In [1]: import numpy as np

In [2]: from numpy import linalg as LA

In [3]: np.set_printoptions(precision=1, suppress=True, linewidth=200, sign=" ")

In [4]: def tidy(a):
   ...:     return np.round(a, 1) + 0
   ...: 

In [5]: out = np.array([[4, 3, -5], [-5, 2, -5], [4, 3, -2]])

In [6]: W0 = np.triu(out)

In [7]: print(W0)
[[ 4  3 -5]
 [ 0  2 -5]
 [ 0  0 -2]]

In [8]: u, g = W0[0], W0[2]

In [9]: print(u @ u)
50

In [10]: print(u @ g)
10

In [11]: p = (u @ g) / (u @ u) * u

In [12]: print(LA.matrix_rank(np.outer(u, g)))
1

In [13]: print(tidy(g - p))
[-0.8 -0.6 -1. ]

In [14]: print(tidy(p))
[ 0.8  0.6 -1. ]

In [15]: out = W0 ** -1
Traceback (most recent call last):
  Cell In[15], line 1
    out = W0 ** -1
ValueError: Integers to negative integer powers are not allowed.


In [16]: out = LA.inv(W0)

In [17]: print(tidy(LA.slogdet(W0)[0]))
-1.0

In [18]: print(W0 @ out)
[[ 1.  0.  0.]
 [ 0.  1.  0.]
 [ 0.  0.  1.]]

In [19]: print(np.allclose(out, W0.T))
False

In [20]: w1 = np.array([[2, 2, -1, 2, 2, -3], [1, -2, -3, 2, -1, 2], [-3, 2, -2, 0, 2, 1]])

In [21]: coef = np.array([9, 8, 2, 2, 6, 6])

In [22]: H = np.maximum(W0 @ w1 + coef, 0)

In [23]: print(LA.matrix_rank(H))
3

In [24]: print((H > 0).astype(int))
[[ 1  0  0  1  1  0]
 [ 1  0  1  1  0  1]
 [ 1  1  1  1  1  1]]

In [25]: basis = np.array([[4, 3, 0],
    ...:     [5, -1, -4],
    ...:     [-3, 5, -1],
    ...:     [0, 3, -3],
    ...:     [-2, -1, -4],
    ...:     [4, -4, -5]])

In [26]: print(H @ basis)
[[138 152 -52]
 [106 106 -49]
 [ 74  59 -56]]

In [27]: print((H @ basis).round(6).argmax(axis=1))
[ 1  0  0]

In [28]: print(w1 @ basis)
[[  5  15  -6]
 [ 13 -11  -1]
 [  4 -27 -19]]

In [29]: print(W0 @ W0)
[[ 16  18 -25]
 [  0   4   0]
 [  0   0   4]]

In [30]: print([int(LA.matrix_rank(LA.matrix_power(W0, p))) for p in range(1, 4)])
[3, 3, 3]

In [31]: print(LA.matrix_power(W0 - np.diag(np.diag(W0)), 3))
[[ 0  0  0]
 [ 0  0  0]
 [ 0  0  0]]

In [32]: print(tidy(np.sort(LA.eigvals(W0))))
[-2.  2.  4.]

In [33]: print(LA.matrix_rank(W0 - W0[0, 0] * np.eye(3)))
2

In [34]: X = np.loadtxt("block17.csv", delimiter=",")

In [35]: print(tidy(X))
[[ 0.9  0.5  0. ]
 [-0.5  0.9  0. ]
 [ 0.   0.   1. ]]

In [36]: print((LA.matrix_power((X != 0) + (X.T != 0) + np.eye(3), 3) > 0).astype(int))
[[ 1  1  0]
 [ 1  1  0]
 [ 0  0  1]]

In [37]: print((X != 0).astype(int))
[[ 1  1  0]
 [ 1  1  0]
 [ 0  0  1]]

In [38]: print(tidy(np.sort(LA.eigvals(X).real)))
[ 0.9  0.9  1. ]

In [39]: x0 = np.array([1, 1, 0])

In [40]: h = np.maximum(X @ x0, 0)

In [41]: print(X.T @ h)
[ 1.  1.  0.]

In [42]: print(tidy(np.tanh(X @ x0)))
[ 0.9  0.4  0. ]

In [43]: print(tidy(X * (h > 1e-9)[:, None]))
[[ 0.9  0.5  0. ]
 [-0.5  0.9  0. ]
 [ 0.   0.   0. ]]

In [44]: print(X[:, 2] @ X[:, 0])
0.0

In [45]: print(tidy(LA.svd(X, compute_uv=False)))
[ 1.  1.  1.]

In [46]: arr = np.load("a.npy")

In [47]: print(arr)
[[ 115  -35    1 -113   71  -67]
 [ -35  105  128  -19  -22    9]
 [   1  128  177  -78   14  -29]
 [-113  -19  -78  149  -94   95]
 [  71  -22   14  -94  121 -113]
 [ -67    9  -29   95 -113  107]]

In [48]: # rows and columns are dependent

In [49]: left, sig, vt = LA.svd(arr, full_matrices=False)

In [50]: print(left.shape, sig.shape, vt.shape)
(6, 6) (6,) (6, 6)

In [51]: print(tidy(np.cumsum(sig ** 2) / np.sum(sig ** 2)))
[ 0.7  1.   1.   1.   1.   1. ]

In [52]: print((sig > 1e-8).sum())
3

In [53]: print(tidy(left.T @ left))
[[ 1.  0.  0.  0.  0.  0.]
 [ 0.  1.  0.  0.  0.  0.]
 [ 0.  0.  1.  0.  0.  0.]
 [ 0.  0.  0.  1.  0.  0.]
 [ 0.  0.  0.  0.  1.  0.]
 [ 0.  0.  0.  0.  0.  1.]]

In [54]: print(tidy(sig))
[ 421.3  279.7   73.     0.     0.     0. ]

In [55]: A = np.load("test1.npy")

In [56]: print(A)
[[  1  -4  16 -64]
 [  1  -3   9 -27]
 [  1  -2   4  -8]
 [  1  -1   1  -1]
 [  1   0   0   0]
 [  1   1   1   1]
 [  1   2   4   8]]

In [57]: left, sig, vt = LA.svd(A)

In [58]: print(np.argmax(sig[:-1] / (sig[1:] + 1e-6)) + 1)
1

In [59]: out = left[:, :1] @ np.diag(sig[:1]) @ vt[:1]

In [60]: print(tidy(LA.norm(A - out) / LA.norm(A)))
0.1

In [61]: print(LA.matrix_rank(out))
1

In [62]: print(tidy(LA.norm(A - out, 2)), tidy(sig[1]))
6.9 6.9

In [63]: rng = np.random.default_rng(231733)

In [64]: idx = rng.permutation(4)

In [65]: out = A[:, idx] * rng.choice([-1, 1], 4)

In [66]: print(out)
[[ 4 64  1 16]
 [ 3 27  1  9]
 [ 2  8  1  4]
 [ 1  1  1  1]
 [ 0  0  1  0]
 [-1 -1  1  1]
 [-2 -8  1  4]]

In [67]: left, _, vt = LA.svd(A.T @ out)

In [68]: print(tidy(left @ vt))
[[ 0.  0.  1.  0.]
 [-1.  0.  0.  0.]
 [ 0.  0.  0.  1.]
 [ 0. -1.  0.  0.]]

In [69]: print(idx)
[ 1  3  0  2]

In [70]: mat = np.load("data.npy")

In [71]: print(mat)
[[ 0 -2  4  4  4 -6]
 [ 0 -1  2  2  2 -3]
 [ 0  1 -2 -2 -2  3]
 [ 0  2 -4 -4 -4  6]]

In [72]: left, sig, vt = LA.svd(mat)

In [73]: evecs = vt[:(sig > 1e-8).sum()]

In [74]: x0 = mat[0] + 2 * mat[3] + rng.integers(2) * np.eye(6)[0]

In [75]: print(x0)
[ 0.  2. -4. -4. -4.  6.]

In [76]: print(tidy(evecs.T @ evecs))
[[ 0.   0.   0.   0.   0.   0. ]
 [ 0.   0.  -0.1 -0.1 -0.1  0.1]
 [ 0.  -0.1  0.2  0.2  0.2 -0.3]
 [ 0.  -0.1  0.2  0.2  0.2 -0.3]
 [ 0.  -0.1  0.2  0.2  0.2 -0.3]
 [ 0.   0.1 -0.3 -0.3 -0.3  0.4]]

In [77]: print(tidy(np.diag(evecs.T @ evecs)))
[ 0.   0.   0.2  0.2  0.2  0.4]

In [78]: feats = np.eye(4, dtype=int)[rng.permutation(4)]

In [79]: print(feats)
[[ 0  1  0  0]
 [ 0  0  1  0]
 [ 0  0  0  1]
 [ 1  0  0  0]]

In [80]: # columns are unit length and at right angles

In [81]: ang = np.radians(120)

In [82]: R = np.eye(4)

In [83]: R[2, 2] = R[3, 3] = np.cos(ang)

In [84]: R[2, 3], R[3, 2] = -np.sin(ang), np.sin(ang)

In [85]: print(tidy(R))
[[ 1.   0.   0.   0. ]
 [ 0.   1.   0.   0. ]
 [ 0.   0.  -0.5 -0.9]
 [ 0.   0.   0.9 -0.5]]

In [86]: out = feats @ R.T

In [87]: print(tidy(LA.det(R)), tidy(np.trace(R)))
1.0 1.0

In [88]: print(tidy(LA.svd(feats, compute_uv=False)), tidy(LA.svd(out, compute_uv=False)))
[ 1.  1.  1.  1.] [ 1.  1.  1.  1.]

In [89]: print(np.allclose(feats @ feats.T, out @ out.T))
True

In [90]: data = np.loadtxt("sample15.csv", delimiter=",")

In [91]: print(data)
[[-3.  5.  0. -4. -4.]
 [-2.  6.  1. -3. -3.]
 [ 0.  8.  3. -1. -1.]
 [-2.  6.  1. -3. -3.]
 [-2.  6.  1. -3. -3.]
 [ 1.  9.  4.  0.  0.]
 [-1.  7.  2. -2. -2.]
 [-1.  7.  2. -2. -2.]]

In [92]: # row 3 repeats row 1

In [93]: idx = rng.permutation(6)

In [94]: print(idx)
[ 4  1  0  2  5  3]

In [95]: out = arr[idx][:, idx]

In [96]: print(tidy(np.sort(np.abs(LA.eigvals(out)))))
[   0.     0.     0.    73.   279.7  421.3]

In [97]: rk = LA.matrix_rank(data)

In [98]: print(rk)
2

In [99]: null = LA.svd(data)[2][rk:].T

In [100]: print([int(LA.matrix_rank(data[:i])) for i in range(1, len(data) + 1)])
[1, 2, 2, 2, 2, 2, 2, 2]

In [101]: print(tidy(data @ null))
[[ 0.  0.  0.]
 [ 0.  0.  0.]
 [ 0.  0.  0.]
 [ 0.  0.  0.]
 [ 0.  0.  0.]
 [ 0.  0.  0.]
 [ 0.  0.  0.]
 [ 0.  0.  0.]]

In [102]: print(LA.matrix_rank(data.T @ data), LA.matrix_rank(data @ data.T))
2 2

In [103]: print(null.shape)
(5, 3)

In [104]: def softmax(z):
     ...:     e = np.exp(z - z.max(axis=-1, keepdims=True))
     ...:     return e / e.sum(axis=-1, keepdims=True)
     ...: 

In [105]: print(tidy(softmax(data[1])))
[ 0.  1.  0.  0.  0.]

In [106]: print(tidy(softmax(data[1] + 3)))
[ 0.  1.  0.  0.  0.]

In [107]: print(tidy(softmax(10 * data[1])))
[ 0.  1.  0.  0.  0.]

In [108]: att = data @ data.T / np.sqrt(5)

In [109]: print(tidy(softmax(att)[1] @ data))
[-1.8  6.2  1.2 -2.8 -2.8]

In [110]: ang = np.radians(15)

In [111]: R = np.eye(5)

In [112]: R[3, 3] = R[1, 1] = np.cos(ang)

In [113]: R[3, 1], R[1, 3] = -np.sin(ang), np.sin(ang)

In [114]: print(tidy(R))
[[ 1.   0.   0.   0.   0. ]
 [ 0.   1.   0.   0.3  0. ]
 [ 0.   0.   1.   0.   0. ]
 [ 0.  -0.3  0.   1.   0. ]
 [ 0.   0.   0.   0.   1. ]]

In [115]: out = data @ R.T

In [116]: print(np.allclose(data @ data.T, out @ out.T))
True

In [117]: print(tidy(np.abs(out - data).max(axis=0)))
[ 0.   1.2  0.   2.3  0. ]

In [118]: print(tidy(out))
[[-3.   3.8  0.  -5.2 -4. ]
 [-2.   5.   1.  -4.5 -3. ]
 [ 0.   7.5  3.  -3.  -1. ]
 [-2.   5.   1.  -4.5 -3. ]
 [-2.   5.   1.  -4.5 -3. ]
 [ 1.   8.7  4.  -2.3  0. ]
 [-1.   6.2  2.  -3.7 -2. ]
 [-1.   6.2  2.  -3.7 -2. ]]

In [119]: print(tidy(LA.det(R)), tidy(np.trace(R)))
1.0 4.9

In [120]: print(np.allclose(LA.norm(data, axis=1), LA.norm(out, axis=1)))
True

In [121]: K = np.loadtxt("layer16.csv", delimiter=",")

In [122]: print(K)
[[   4.    2.    5.    4.    2.    0.]
 [   5.    2.    9.    7.    2.    2.]
 [   8.    4.   12.   11.    3.    6.]
 [  12.    6.   14.   14.    7.    7.]
 [  13.    6.   15.   16.    8.   11.]
 [  17.   10.   18.   21.   11.   11.]
 [  22.   12.   20.   23.   13.   14.]
 [  24.   13.   24.   26.   15.   18.]
 [  26.   16.   28.   30.   20.   20.]
 [  29.   19.   30.   31.   24.   20.]
 [  31.   19.   35.   35.   25.   21.]
 [  35.   19.   37.   40.   30.   23.]
 [  38.   21.   38.   45.   34.   23.]
 [  39.   25.   43.   46.   36.   27.]
 [  39.   26.   43.   49.   38.   28.]
 [  43.   28.   47.   50.   43.   29.]
 [  48.   33.   52.   54.   43.   30.]
 [  49.   33.   57.   59.   45.   33.]
 [  51.   33.   59.   59.   46.   38.]
 [  56.   35.   63.   60.   51.   38.]
 [  57.   39.   66.   65.   54.   38.]
 [  60.   41.   69.   68.   58.   39.]
 [  65.   41.   72.   71.   58.   44.]
 [  67.   46.   72.   75.   63.   48.]
 [  71.   46.   76.   78.   66.   50.]
 [  74.   50.   80.   83.   69.   52.]
 [  76.   50.   80.   85.   74.   52.]
 [  79.   51.   84.   85.   74.   55.]
 [  81.   52.   87.   86.   74.   58.]
 [  83.   57.   89.   87.   78.   59.]
 [  85.   57.   94.   92.   83.   60.]
 [  87.   60.   96.   93.   87.   64.]
 [  90.   65.  100.   97.   88.   64.]]

In [123]: q, R = LA.qr(K)

In [124]: print(q.shape, R.shape)
(33, 6) (6, 6)
